In [1]: import numpy as np

In [2]: np.set_printoptions(precision=1, suppress=True, linewidth=200)

In [3]: def rnd(a):
   ...:     return np.round(a, 1) + 0
   ...: 

In [4]: M = np.array([[0, 1, 0, 0, 0, 0, 0],
   ...:     [1, 0, 0, 0, 0, 0, 0],
   ...:     [0, 0, 0, 0, 0, 0, 1],
   ...:     [0, 0, 0, 0, 0, 1, 0],
   ...:     [0, 0, 0, 0, 0, 0, 0],
   ...:     [0, 0, 0, 1, 0, 0, 0],
   ...:     [0, 0, 1, 0, 0, 0, 0]])

In [5]: M
Out[5]: 
array([[0, 1, 0, 0, 0, 0, 0],
       [1, 0, 0, 0, 0, 0, 0],
       [0, 0, 0, 0, 0, 0, 1],
       [0, 0, 0, 0, 0, 1, 0],
       [0, 0, 0, 0, 0, 0, 0],
       [0, 0, 0, 1, 0, 0, 0],
       [0, 0, 1, 0, 0, 0, 0]])

In [6]: # 4 blocks once reordered

In [7]: rnd(np.linalg.norm(M, axis=0))
Out[7]: array([1., 1., 1., 1., 0., 1., 1.])

In [8]: rnd(np.linalg.pinv(M))
Out[8]: 
array([[0., 1., 0., 0., 0., 0., 0.],
       [1., 0., 0., 0., 0., 0., 0.],
       [0., 0., 0., 0., 0., 0., 1.],
       [0., 0., 0., 0., 0., 1., 0.],
       [0., 0., 0., 0., 0., 0., 0.],
       [0., 0., 0., 1., 0., 0., 0.],
       [0., 0., 1., 0., 0., 0., 0.]])

In [9]: M[:, 6] @ M[:, 0]
Out[9]: np.int64(0)

In [10]: U, sig, VT = np.linalg.svd(M)

In [11]: np.argmax(sig[:-1] / (sig[1:] + 1e-6)) + 1
Out[11]: np.int64(6)

In [12]: out = U[:, :6] @ np.diag(sig[:6]) @ VT[:6]

In [13]: np.linalg.matrix_rank(out)
Out[13]: np.int64(6)

In [14]: rnd(np.linalg.norm(M - out) / np.linalg.norm(M))
Out[14]: np.float64(0.0)

In [15]: np.linalg.matrix_rank(M, rtol=0.05)
Out[15]: np.int64(6)

In [16]: rnd(np.linalg.norm(M - out, 2)), sig[6]
Out[16]: (np.float64(0.0), np.float64(0.0))

In [17]: U, sig, VT = np.linalg.svd(M, full_matrices=False)

In [18]: (sig > 1e-8).sum()
Out[18]: np.int64(6)

In [19]: print(U.shape, sig.shape, VT.shape)
(7, 7) (7,) (7, 7)

In [20]: rnd(np.cumsum(sig ** 2) / np.sum(sig ** 2))
Out[20]: array([0.2, 0.3, 0.5, 0.7, 0.8, 1. , 1. ])

In [21]: print(U.T @ M @ VT.T)
[[1. 0. 0. 0. 0. 0. 0.]
 [0. 1. 0. 0. 0. 0. 0.]
 [0. 0. 1. 0. 0. 0. 0.]
 [0. 0. 0. 1. 0. 0. 0.]
 [0. 0. 0. 0. 1. 0. 0.]
 [0. 0. 0. 0. 0. 1. 0.]
 [0. 0. 0. 0. 0. 0. 0.]]

In [22]: print(VT @ VT.T)
[[1. 0. 0. 0. 0. 0. 0.]
 [0. 1. 0. 0. 0. 0. 0.]
 [0. 0. 1. 0. 0. 0. 0.]
 [0. 0. 0. 1. 0. 0. 0.]
 [0. 0. 0. 0. 1. 0. 0.]
 [0. 0. 0. 0. 0. 1. 0.]
 [0. 0. 0. 0. 0. 0. 1.]]

In [23]: m1 = np.loadtxt("a.csv", delimiter=",")

In [24]: print(m1)
[[ 3.  0.  1. -1.]
 [ 0.  1.  0.  0.]
 [ 0. -1.  0.  0.]
 [ 2.  1.  2.  0.]]

In [25]: # looks like rank 3

In [26]: r0 = np.array([-2, 1, 1])

In [27]: np.correlate(m1[1], m1[3], "full")
Out[27]: array([0., 0., 2., 1., 2., 0., 0.])

In [28]: np.convolve(m1[1], r0)
Out[28]: array([ 0., -2.,  1.,  1.,  0.,  0.])

In [29]: print(np.cross(m1[1, :3], m1[3, :3]))
[ 2.  0. -2.]
